$ python3 -q
>>> import numpy as np
>>> import numpy.linalg as la
>>> np.set_printoptions(precision=2, suppress=True, linewidth=120)
>>> arr = np.loadtxt("arr.csv", delimiter=",")
>>> arr
array([[29., 23., 35., 37., 27., 12., 23., 33., 14., 29.,  6., 22., 24.],
       [23., 22., 25., 32., 20., 12., 18., 26., 17., 22.,  6., 18., 18.],
       [35., 25., 59., 60., 47., 32., 39., 51., 11., 36., 22., 31., 41.],
       [37., 32., 60., 75., 54., 40., 45., 54., 29., 44., 30., 38., 42.],
       [27., 20., 47., 54., 42., 28., 34., 40., 17., 34., 22., 28., 32.],
       [12., 12., 32., 40., 28., 32., 24., 28.,  8., 12., 24., 16., 24.],
       [23., 18., 39., 45., 34., 24., 28., 34., 14., 27., 18., 23., 27.],
       [33., 26., 51., 54., 40., 28., 34., 46., 13., 32., 18., 28., 36.],
       [14., 17., 11., 29., 17.,  8., 14., 13., 30., 24.,  8., 17.,  7.],
       [29., 22., 36., 44., 34., 12., 27., 32., 24., 39., 10., 27., 23.],
       [ 6.,  6., 22., 30., 22., 24., 18., 18.,  8., 10., 20., 12., 16.],
       [22., 18., 31., 38., 28., 16., 23., 28., 17., 27., 12., 21., 21.],
       [24., 18., 41., 42., 32., 24., 27., 36.,  7., 23., 16., 21., 29.]])
>>> evals, evecs = la.eigvalsh(arr)
Traceback (most recent call last):
  File "<python-input-5>", line 1, in <module>
    evals, evecs = la.eigvalsh(arr)
    ^^^^^^^^^^^^
ValueError: too many values to unpack (expected 2)
>>> evals, evecs = la.eigh(arr)
>>> evals.sum(), np.trace(arr)
(np.float64(472.0), np.float64(472.0))
>>> np.abs(evecs[:, -1]).round(6).argmax()
np.int64(3)
>>> np.unique(evals.round(6) + 0, return_counts=True)[1]
array([9, 1, 1, 1, 1])
>>> np.round(la.svd(arr, compute_uv=False), 2) + 0
array([383.21,  46.37,  30.67,  11.76,   0.  ,   0.  ,   0.  ,   0.  ,   0.  ,   0.  ,   0.  ,   0.  ,   0.  ])
>>> (evals > 1e-8).sum(), (evals < -1e-8).sum()
(np.int64(4), np.int64(0))
>>> x = np.array([0, -1, 2, 1, 2, 1, 1, 1, -1, -2, 1, 2, 0])
>>> h = np.maximum(arr @ x, 0)
>>> np.tanh(arr @ x)
array([1., 1., 1., 1., 1., 1., 1., 1., 1., 1., 1., 1., 1.])
>>> np.maximum(arr @ (3 * x), 0)
array([ 552.,  411., 1110., 1197.,  921.,  768.,  765.,  945.,  201.,  585.,  564.,  564.,  786.])
>>> np.maximum(arr @ x, 0) - np.maximum(-arr @ x, 0)
array([184., 137., 370., 399., 307., 256., 255., 315.,  67., 195., 188., 188., 262.])
>>> h
array([184., 137., 370., 399., 307., 256., 255., 315.,  67., 195., 188., 188., 262.])
>>> r0 = np.array([-5, -6, -9])
>>> np.convolve(arr[4], r0)
array([-135., -262., -598., -732., -957., -878., -716., -656., -631., -632., -467., -578., -526., -444., -288.])
>>> np.correlate(arr[4], arr[0], "full")
array([  648.,  1074.,  1730.,  3233.,  3436.,  4454.,  5189.,  6185.,  6724.,  7539.,  8506.,  9201., 11198.,  9736.,
        9334.,  8882.,  7277.,  6505.,  5425.,  4695.,  3945.,  3656.,  2402.,  1548.,   928.])
>>> np.cross(arr[4, :3], arr[0, :3])
array([-381.,  418.,   41.])
>>> la.lstsq(arr[:-1].T, arr[-1])[2]
np.int32(4)
>>> np.unique(arr.round(6), axis=0).shape
(13, 13)
>>> np.abs(np.diag(la.qr(arr)[1])) > 1e-9
array([ True,  True,  True,  True, False, False, False, False, False, False, False, False, False])
>>> data = np.array([[1.0, 0.9, 0.81, 0.73, 0.66, 0.59],
...     [0.9, 1.0, 0.9, 0.81, 0.73, 0.66],
...     [0.81, 0.9, 1.0, 0.9, 0.81, 0.73],
...     [0.73, 0.81, 0.9, 1.0, 0.9, 0.81],
...     [0.66, 0.73, 0.81, 0.9, 1.0, 0.9],
...     [0.59, 0.66, 0.73, 0.81, 0.9, 1.0]])
>>> other = data / la.norm(data, axis=1, keepdims=True)
>>> G = other @ other.T
>>> (G - 2 * np.eye(6)).round(6).argmax(axis=1)
array([1, 0, 1, 4, 5, 4])
>>> round(float(np.degrees(np.arccos(np.clip(G[1, 3], -1, 1)))), 2)
10.64
>>> np.argwhere(np.triu(np.abs(G) > 0.95, 1))
array([[0, 1],
       [0, 2],
       [0, 3],
       [0, 4],
       [1, 2],
       [1, 3],
       [1, 4],
       [1, 5],
       [2, 3],
       [2, 4],
       [2, 5],
       [3, 4],
       [3, 5],
       [4, 5]])
>>> G
array([[1.  , 1.  , 0.99, 0.97, 0.95, 0.94],
       [1.  , 1.  , 0.99, 0.98, 0.97, 0.95],
       [0.99, 0.99, 1.  , 0.99, 0.98, 0.97],
       [0.97, 0.98, 0.99, 1.  , 0.99, 0.99],
       [0.95, 0.97, 0.98, 0.99, 1.  , 1.  ],
       [0.94, 0.95, 0.97, 0.99, 1.  , 1.  ]])
>>> la.norm(other, axis=1)
array([1., 1., 1., 1., 1., 1.])
>>> G[1]
array([1.  , 1.  , 0.99, 0.98, 0.97, 0.95])
>>> x = np.array([2, 5, 1, 5, 5, 4])
>>> target = data @ x
>>> coef, lr = np.zeros(6), 1 / la.norm(data, 2) ** 2
>>> for i in range(40):
...     coef -= lr * data.T @ (data @ coef - target)
...     if i % 10 == 0: print(i, round(la.norm(data @ coef - target), 2))
... 
0 1.07
10 0.93
20 0.8
30 0.7
>>> coef
array([3.04, 3.38, 3.67, 3.95, 4.05, 3.91])
>>> E = np.load("test15.npy")
>>> E
array([[-0.9 , -0.7 ,  0.  ,  0.5 , -0.6 ],
       [ 0.3 ,  0.5 , -0.4 ,  0.9 ,  0.  ],
       [ 1.  ,  0.38, -0.91, -0.87,  0.31],
       [ 0.  , -0.7 ,  0.9 , -0.3 , -0.4 ],
       [-1.2 ,  0.8 ,  1.1 , -1.  ,  0.9 ],
       [ 1.2 ,  0.8 ,  0.5 ,  0.6 , -0.9 ],
       [ 0.6 , -1.3 , -1.3 , -1.3 , -1.3 ],
       [ 1.  ,  0.4 , -0.9 , -0.9 ,  0.3 ],
       [ 0.9 ,  1.  ,  2.  , -0.6 , -2.3 ],
       [-0.3 ,  0.1 ,  1.3 , -1.4 , -2.8 ]])
>>> r0 = np.array([-1, 1, 3])
>>> np.polyval(r0, E[8])
array([ 3.09,  3.  ,  1.  ,  2.04, -4.59])
>>> np.convolve(E[8], r0)
array([-0.9, -0.1,  1.7,  5.6,  7.7, -4.1, -6.9])
>>> np.correlate(E[8], E[6], "full")
array([-1.17, -2.47, -5.07, -4.29,  0.41,  1.77,  4.97,  2.63, -1.38])
>>> np.cross(E[8, :3], E[6, :3])
array([ 1.3 ,  2.37, -1.77])
>>> blk = np.stack([E, -2 * E, E[::-1]])
>>> (blk @ E.T).shape
(3, 10, 10)
>>> la.matrix_rank(blk.reshape(3, -1))
np.int64(2)
>>> la.matrix_rank(blk)
array([5, 5, 5])
>>> blk.shape
(3, 10, 5)
>>> M = 2 * np.eye(4) + np.ones((4, 4))
>>> M
array([[3., 1., 1., 1.],
       [1., 3., 1., 1.],
       [1., 1., 3., 1.],
       [1., 1., 1., 3.]])
>>> r0 = np.array([-3, -1, -2, -5])
>>> other = M + np.outer(r0, np.eye(4)[1])
>>> other
array([[ 3., -2.,  1.,  1.],
       [ 1.,  2.,  1.,  1.],
       [ 1., -1.,  3.,  1.],
       [ 1., -4.,  1.,  3.]])
